$ python -q
>>> import numpy as np
>>> from numpy import linalg as LA
>>> np.set_printoptions(suppress=True, linewidth=140)
>>> W0 = np.array([[0.3, -0.9, 0.7, -42.0],
...     [0.2, -0.6, 0.0, -12.0],
...     [0.4, -0.7, 0.9, 40.0],
...     [-0.4, 1.3, -0.3, -12.0],
...     [0.6, 2.3, -0.4, -6.0],
...     [0.0, -1.0, -0.3, -12.0],
...     [1.4, 0.1, 0.2, -36.0],
...     [1.2, -0.9, 0.7, -22.0],
...     [-0.8, -0.3, -0.2, -6.0],
...     [-0.3, 0.8, 0.0, 50.0],
...     [-0.7, 1.2, 0.0, -10.0]])
>>> # column 3 is much longer than the rest
>>> G = np.cov(W0, rowvar=False)
>>> np.round(LA.eigvalsh(G)[::-1], 2)
array([782.86,   1.33,   0.46,   0.09])
>>> G.round(2)
array([[  0.51,  -0.18,   0.15,  -6.61],
       [ -0.18,   1.25,  -0.3 ,   5.36],
       [  0.15,  -0.3 ,   0.21,   0.28],
       [ -6.61,   5.36,   0.28, 782.76]])
>>> np.argsort(-W0.std(axis=0).round(6), kind="stable")
array([3, 1, 0, 2])
>>> np.argwhere(np.triu(np.abs(np.corrcoef(W0.T)) > 0.8, 1))
array([], shape=(0, 2), dtype=int64)
>>> np.round(W0.std(axis=0), 2)
array([ 0.68,  1.06,  0.43, 26.68])
>>> np.round(np.polyfit(W0[:, 1], W0[:, 2], 1), 2)
array([-0.24,  0.15])
>>> hat = W0 @ LA.solve(W0.T @ W0, W0.T)
>>> np.allclose(hat @ hat, hat)
True
>>> round(float(np.trace(hat)), 2)
4.0
>>> np.round(hat @ W0[:, 1], 2)
array([-0.9, -0.6, -0.7,  1.3,  2.3, -1. ,  0.1, -0.9, -0.3,  0.8,  1.2])
>>> Uu, sig, Vh = LA.svd(W0)
>>> sig.round(2)
array([90.82,  3.66,  2.22,  0.99])
>>> B = Uu[:, :1] @ np.diag(sig[:1]) @ Vh[:1]
>>> round(float(LA.norm(W0 - B) / LA.norm(W0)), 2)
0.05
>>> round(float(LA.norm(W0 - B, 2)), 2), np.round(sig[1], 2)
(3.66, np.float64(3.66))
>>> r0 = np.array([3, -3, -3, -1, 2, -2])
>>> g = np.array([2, 2, -2, 0, 2, -2, -1])
>>> K = np.outer(r0, g)
>>> K
array([[ 6,  6, -6,  0,  6, -6, -3],
       [-6, -6,  6,  0, -6,  6,  3],
       [-6, -6,  6,  0, -6,  6,  3],
       [-2, -2,  2,  0, -2,  2,  1],
       [ 4,  4, -4,  0,  4, -4, -2],
       [-4, -4,  4,  0, -4,  4,  2]])
>>> Uu, sig, Vh = LA.svd(K)
>>> V = Vh[:(sig > 1e-8).sum()]
>>> rng = np.random.default_rng(715293)
>>> x0 = K[0] + 5 * K[5] + rng.integers(2) * np.eye(7)[5]
>>> x0
array([-14., -14.,  14.,   0., -14.,  15.,   7.])
>>> np.round(LA.norm(x0 - V.T @ V @ x0), 2)
np.float64(0.9)
>>> LA.matrix_rank(np.vstack([K, x0]))
np.int64(2)
>>> np.round(V.T @ V, 2)
array([[ 0.19,  0.19, -0.19,  0.  ,  0.19, -0.19, -0.1 ],
       [ 0.19,  0.19, -0.19,  0.  ,  0.19, -0.19, -0.1 ],
       [-0.19, -0.19,  0.19,  0.  , -0.19,  0.19,  0.1 ],
       [ 0.  ,  0.  ,  0.  ,  0.  ,  0.  ,  0.  ,  0.  ],
       [ 0.19,  0.19, -0.19,  0.  ,  0.19, -0.19, -0.1 ],
       [-0.19, -0.19,  0.19,  0.  , -0.19,  0.19,  0.1 ],
       [-0.1 , -0.1 ,  0.1 ,  0.  , -0.1 ,  0.1 ,  0.05]])
